% ipython --no-banner

In [1]: import numpy as np

In [2]: np.set_printoptions(precision=1, suppress=True, linewidth=140)

In [3]: K = np.load("mat.npy")

In [4]: print(K.round(1) + 0)
[[ 0.3  0.4 -0.1]
 [ 0.4  0.7 -0.1]
 [-0.1 -0.1  0. ]]

In [5]: vec = np.array([1, 3, 0])

In [6]: print(round((vec - K @ vec) @ (K @ vec), 1))
0.0

In [7]: print(np.trace(K))
1.0

In [8]: print(np.eye(3) - K)
[[ 0.7 -0.4  0.1]
 [-0.4  0.3  0.1]
 [ 0.1  0.1  1. ]]

In [9]: print(K @ vec)
[ 1.5  2.6 -0.5]

In [10]: print(K @ K @ vec)
[ 1.5  2.6 -0.5]

In [11]: proj = np.triu(np.array([[-4, 3, 0], [1, 1, 0], [-2, -1, 4]]), 1) + np.eye(3)

In [12]: A2 = proj @ K @ np.linalg.inv(proj)

In [13]: print(np.linalg.matrix_rank(A2))
1

In [14]: print(np.round(np.linalg.det(A2), 1))
0.0

In [15]: print(np.trace(A2), np.trace(K))
1.0 1.0

In [16]: Uu, sv, Vt = np.linalg.svd(K)

In [17]: print(np.argmax(sv[:-1] / (sv[1:] + 1e-6)) + 1)
1

In [18]: A2 = Uu[:, :1] @ np.diag(sv[:1]) @ Vt[:1]

In [19]: print(np.linalg.matrix_rank(A2))
1

In [20]: print(A2.round(1) + 0)
[[ 0.3  0.4 -0.1]
 [ 0.4  0.7 -0.1]
 [-0.1 -0.1  0. ]]

In [21]: feats = -2 * np.eye(4) + np.ones((4, 4))

In [22]: print(feats)
[[-1.  1.  1.  1.]
 [ 1. -1.  1.  1.]
 [ 1.  1. -1.  1.]
 [ 1.  1.  1. -1.]]

In [23]: print(np.sort(np.abs(np.fft.fft(feats[0]))), np.sort(np.linalg.svd(feats, compute_uv=False)))
[2. 2. 2. 2.] [2. 2. 2. 2.]

In [24]: print(feats @ np.ones(4))
[2. 2. 2. 2.]

In [25]: print(feats @ (-1.0) ** np.arange(4))
[-2.  2. -2.  2.]

In [26]: A2 = np.linalg.invert(feats)
AttributeError: module 'numpy.linalg' has no attribute 'invert'


In [27]: A2 = np.linalg.inv(feats)

In [28]: print(round(np.linalg.det(feats) * np.linalg.det(A2), 1))
1.0

In [29]: print(feats @ A2)
[[1. 0. 0. 0.]
 [0. 1. 0. 0.]
 [0. 0. 1. 0.]
 [0. 0. 0. 1.]]

In [30]: print(np.linalg.det(feats) * A2)
[[ 4. -4. -4. -4.]
 [-4.  4. -4. -4.]
 [-4. -4.  4. -4.]
 [-4. -4. -4.  4.]]

In [31]: print(np.allclose(A2, feats.T))
False

In [32]: print(np.linalg.inv(A2))
[[-1.  1.  1.  1.]
 [ 1. -1.  1.  1.]
 [ 1.  1. -1.  1.]
 [ 1.  1.  1. -1.]]

In [33]: print(A2)
[[-0.2  0.2  0.2  0.2]
 [ 0.2 -0.2  0.2  0.2]
 [ 0.2  0.2 -0.2  0.2]
 [ 0.2  0.2  0.2 -0.2]]
